$ python -q
>>> import numpy as np
>>> np.set_printoptions(precision=3, suppress=True, linewidth=140)
>>> def tidy(a):
...     return np.round(a, 3) + 0
... 
>>> A = np.load("mat.npy")
>>> A
array([[ 4,  0, -4, -2, -2, -1],
       [ 0, -2,  1, -2,  1,  2],
       [-4,  1,  2, -2,  3,  3],
       [-2, -2, -2,  2,  0, -3],
       [-2,  1,  3,  0, -4, -1],
       [-1,  2,  3, -3, -1,  4]])
>>> [round(float(np.linalg.det(A[:i, :i])), 2) + 0 for i in range(1, 7)]
[4.0, -8.0, 12.0, 236.0, -1296.0, -1544.0]
>>> arr = np.load("test3.npy")
>>> tidy(arr)
array([[0.235, 0.529, 0.059, 0.176],
       [0.13 , 0.435, 0.13 , 0.304],
       [0.172, 0.241, 0.276, 0.31 ],
       [0.273, 0.273, 0.182, 0.273]])
>>> x = np.array([-2, -2, 2, 0])
>>> target = arr @ x
>>> beta, lr = np.zeros(4), 1 / np.linalg.norm(arr, 2) ** 2
>>> for i in range(8):
...     beta -= lr * arr.T @ (arr @ beta - target)
...     if i % 2 == 0: print(i, round(np.linalg.norm(arr @ beta - target), 3))
... 
0 0.646
2 0.564
4 0.494
6 0.434
>>> tidy(np.linalg.cond(arr))
np.float64(23.487)
>>> tidy(beta)
array([-0.694, -1.772,  0.218, -0.277])
>>> B = np.array([[0, 1], [-1, -1]])
>>> C = np.array([[-1, 3, 0, -4], [4, -1, -2, 3], [-3, 1, 4, -2], [0, 3, 1, 5]])
>>> E = np.block([[B, np.array([[1, 3, 0, 1], [2, 2, 3, 0]])], [np.zeros((4, 2)), C]])
>>> E
array([[ 0.,  1.,  1.,  3.,  0.,  1.],
       [-1., -1.,  2.,  2.,  3.,  0.],
       [ 0.,  0., -1.,  3.,  0., -4.],
       [ 0.,  0.,  4., -1., -2.,  3.],
       [ 0.,  0., -3.,  1.,  4., -2.],
       [ 0.,  0.,  0.,  3.,  1.,  5.]])
>>> rng = np.random.default_rng(464699)
>>> z = rng.permutation(6)
>>> B = E[:, z] * rng.choice([-1, 1], 6)
>>> B
array([[-1.,  1.,  3.,  0.,  0.,  1.],
       [-0.,  2.,  2.,  3., -1., -1.],
       [ 4., -1.,  3.,  0.,  0.,  0.],
       [-3.,  4., -1., -2.,  0.,  0.],
       [ 2., -3.,  1.,  4.,  0.,  0.],
       [-5.,  0.,  3.,  1.,  0.,  0.]])
>>> Uu, _, vt = np.linalg.svd(E.T @ B)
>>> z
array([5, 2, 3, 4, 0, 1])
>>> tidy(np.linalg.lstsq(E, B)[0])
array([[ 0.,  0.,  0.,  0.,  1.,  0.],
       [ 0.,  0.,  0.,  0.,  0.,  1.],
       [ 0.,  1.,  0.,  0.,  0.,  0.],
       [ 0.,  0.,  1.,  0.,  0.,  0.],
       [ 0.,  0.,  0.,  1.,  0.,  0.],
       [-1.,  0.,  0.,  0.,  0.,  0.]])
